$ python -q
>>> import numpy as np
>>> from numpy import linalg as LA
>>> np.set_printoptions(precision=2, suppress=True, linewidth=140)
>>> F = np.tril(np.array([[0, 1, 0, 0, 0, 2, 0],
...     [0, 1, 0, 0, 1, 2, 2],
...     [1, 1, 0, 1, 1, 2, 0],
...     [0, 2, 0, 1, 1, 1, 1],
...     [0, 2, 0, 2, 0, 1, 0],
...     [1, 1, 1, 1, 0, 0, 1],
...     [2, 0, 1, 1, 2, 2, 2]]), -1) + np.eye(7, dtype=int)
>>> F
array([[1, 0, 0, 0, 0, 0, 0],
       [0, 1, 0, 0, 0, 0, 0],
       [1, 1, 1, 0, 0, 0, 0],
       [0, 2, 0, 1, 0, 0, 0],
       [0, 2, 0, 2, 1, 0, 0],
       [1, 1, 1, 1, 0, 1, 0],
       [2, 0, 1, 1, 2, 2, 1]])
>>> # triangular, det is the product of the diagonal
>>> vec = np.array([0, 0, 0, 1, 2, 0, 1])
>>> target = F @ vec
>>> target
array([0, 0, 0, 1, 4, 1, 6])
>>> LA.solve(F, F[:, 1])
array([ 0.,  1.,  0., -0., -0., -0., -0.])
>>> LA.solve(F, target)
array([ 0.,  0.,  0.,  1.,  2., -0.,  1.])
>>> rng = np.random.default_rng(73)
>>> labels = rng.permutation(7)
>>> out = F[:, labels] * rng.choice([-1, 1], 7)
>>> out
array([[ 0,  0,  0,  0,  1,  0,  0],
       [ 0,  0,  0,  0,  0,  0, -1],
       [ 0,  0,  1,  0,  1,  0, -1],
       [ 0,  1,  0,  0,  0,  0, -2],
       [ 1,  2,  0,  0,  0,  0, -2],
       [ 0,  1,  1, -1,  1,  0, -1],
       [ 2,  1,  1, -2,  2, -1,  0]])
>>> U, _, Vt = LA.svd(F.T @ out)
>>> labels
array([4, 3, 2, 5, 0, 6, 1])
>>> np.round(U @ Vt, 2) + 0
array([[ 0.,  0.,  0.,  0.,  1.,  0.,  0.],
       [ 0.,  0.,  0.,  0.,  0.,  0., -1.],
       [ 0.,  0.,  1.,  0.,  0.,  0.,  0.],
       [ 0.,  1.,  0.,  0.,  0.,  0.,  0.],
       [ 1.,  0.,  0.,  0.,  0.,  0.,  0.],
       [ 0.,  0.,  0., -1.,  0.,  0.,  0.],
       [ 0.,  0.,  0.,  0.,  0., -1.,  0.]])
>>> vec = np.array([1, 8, 5, 9, 7, 4, 8])
>>> target = F @ vec
>>> b, lr = np.zeros(7), 1 / LA.norm(F, 2) ** 2
>>> for i in range(6):
...     b -= lr * F.T @ (F @ b - target)
...     if i % 1 == 0: print(i, round(LA.norm(F @ b - target), 2))
... 
0 8.04
1 6.55
2 5.65
3 5.01
4 4.51
5 4.11
>>> round(LA.cond(F), 2)
np.float64(43.17)
>>> b
array([4.19, 8.14, 2.87, 8.59, 6.54, 4.89, 2.12])
>>> arr = np.load("w.npy")
>>> arr
array([[ 1, -1,  1, -1, -1,  1, -1,  1],
       [ 1,  1,  1,  1,  1,  1,  1,  1],
       [ 1, -1,  1, -1,  1, -1,  1, -1],
       [ 1,  1, -1, -1,  1,  1, -1, -1],
       [ 1,  1, -1, -1, -1, -1,  1,  1],
       [ 1, -1, -1,  1, -1,  1,  1, -1]])
>>> out = np.array([[1, 2, -4],
...     [-1, -5, 4],
...     [-4, -4, -4],
...     [1, 4, 1],
...     [-4, -2, 1],
...     [0, 5, 4],
...     [-2, -3, 3],
...     [5, -4, 4]])
>>> np.vstack([arr, out.T]).shape
(9, 8)
>>> out @ arr
Traceback (most recent call last):
  File "<python-input-28>", line 1, in <module>
    out @ arr
    ~~~~^~~~~
ValueError: matmul: Input operand 1 has a mismatch in its core dimension 0, with gufunc signature (n?,k),(k,m?)->(n?,m?) (size 6 is different from 3)
>>> np.einsum("ik,kj->ji", arr, out)
array([[  8,  -4, -14,  -4,  10,   4],
       [  5,  -7,  -7,   7, -13,  23],
       [ -9,   9, -17,   1,   5,  -1]])
>>> gram = arr.T @ arr
>>> np.allclose(gram, gram.T)
True
>>> LA.svd(arr, compute_uv=False) ** 2
array([8., 8., 8., 8., 8., 8.])
>>> gram
array([[ 6,  0,  0, -2,  0,  2,  2,  0],
       [ 0,  6, -2,  0,  2,  0,  0,  2],
       [ 0, -2,  6,  0,  2,  0,  0,  2],
       [-2,  0,  0,  6,  0,  2,  2,  0],
       [ 0,  2,  2,  0,  6,  0,  0, -2],
       [ 2,  0,  0,  2,  0,  6, -2,  0],
       [ 2,  0,  0,  2,  0, -2,  6,  0],
       [ 0,  2,  2,  0, -2,  0,  0,  6]])
